$ python -q
>>> import numpy as np
>>> import numpy.linalg as la
>>> np.set_printoptions(precision=3, suppress=True, linewidth=160)
>>> E = np.load("test8.npy")
>>> print(E)
[[-0.329 -0.141 -0.658 -0.411  0.213  0.085 -0.147  0.14  -0.42  -0.008]
 [-0.055 -0.253 -0.033 -0.172  0.6    0.177  0.33   0.12   0.615 -0.092]
 [ 0.603 -0.251 -0.151 -0.422 -0.241 -0.255  0.264  0.122  0.028  0.406]
 [ 0.11   0.683 -0.283 -0.117 -0.147  0.137  0.536 -0.005  0.012 -0.316]
 [-0.329  0.19   0.374 -0.568 -0.306 -0.011 -0.212  0.445  0.232 -0.046]
 [ 0.274  0.194  0.141 -0.277  0.424 -0.579 -0.261 -0.192 -0.096 -0.401]
 [ 0.164  0.376 -0.437  0.158  0.026 -0.019 -0.537  0.065  0.489  0.289]
 [-0.329  0.012 -0.03  -0.319 -0.162 -0.063  0.052 -0.813  0.224  0.213]
 [ 0.384  0.139  0.255 -0.284  0.21   0.706 -0.238 -0.189 -0.201  0.11 ]
 [-0.219  0.39   0.218  0.048  0.412 -0.197  0.226  0.123 -0.228  0.651]]
>>> # keeps lengths
>>> x = np.array([2, 0, 1, 1, 0, 0, 0, 0, 3, 2])
>>> rhs = E @ x
>>> b, lr = np.zeros(10), 1 / la.norm(E, 2) ** 2
>>> for i in range(3):
...     b -= lr * E.T @ (E @ b - rhs)
...     if i % 1 == 0: print(i, round(la.norm(E @ b - rhs), 3))
... 
0 0.0
1 0.0
2 0.0
>>> print(b.round(3) + 0)
[2. 0. 1. 1. 0. 0. 0. 0. 3. 2.]
>>> print(round(la.cond(E), 3))
1.0
>>> feats = np.load("run9.npy")
>>> print(feats)
[[ 4  0  0  0  0  0  0]
 [-5 -6  0  0  0  0  0]
 [-6 -8  0  0  0  0  0]
 [ 5  2  0  6  0  0  0]
 [ 9 -5 -1 -5  1  0  0]
 [-9 -9  8 -8 -2 -7  0]
 [ 9  1  9 -2  0 -1 -7]]
>>> out = np.array([[7, 6, -4],
...     [-1, -1, -4],
...     [-3, 5, -5],
...     [-1, -7, -9],
...     [-8, 4, -2],
...     [9, 2, 1],
...     [4, 2, -7]])
>>> print(la.matrix_rank(feats @ out))
3
>>> print(np.einsum("ik,kj->ij", feats, out))
[[  28   24  -16]
 [ -29  -24   44]
 [ -34  -28   56]
 [  27  -14  -82]
 [  68   93   32]
 [-117   29  101]
 [   0   96  -19]]
>>> print(feats @ out)
[[  28   24  -16]
 [ -29  -24   44]
 [ -34  -28   56]
 [  27  -14  -82]
 [  68   93   32]
 [-117   29  101]
 [   0   96  -19]]
>>> print(np.einsum("ik,kj->ji", feats, out))
[[  28  -29  -34   27   68 -117    0]
 [  24  -24  -28  -14   93   29   96]
 [ -16   44   56  -82   32  101  -19]]
>>> print(np.einsum("ij,ij->i", feats, feats))
[ 16  61 100  65 133 343 217]
>>> print(np.einsum("ij->j", feats))
[  7 -25  16  -9  -1  -8  -7]
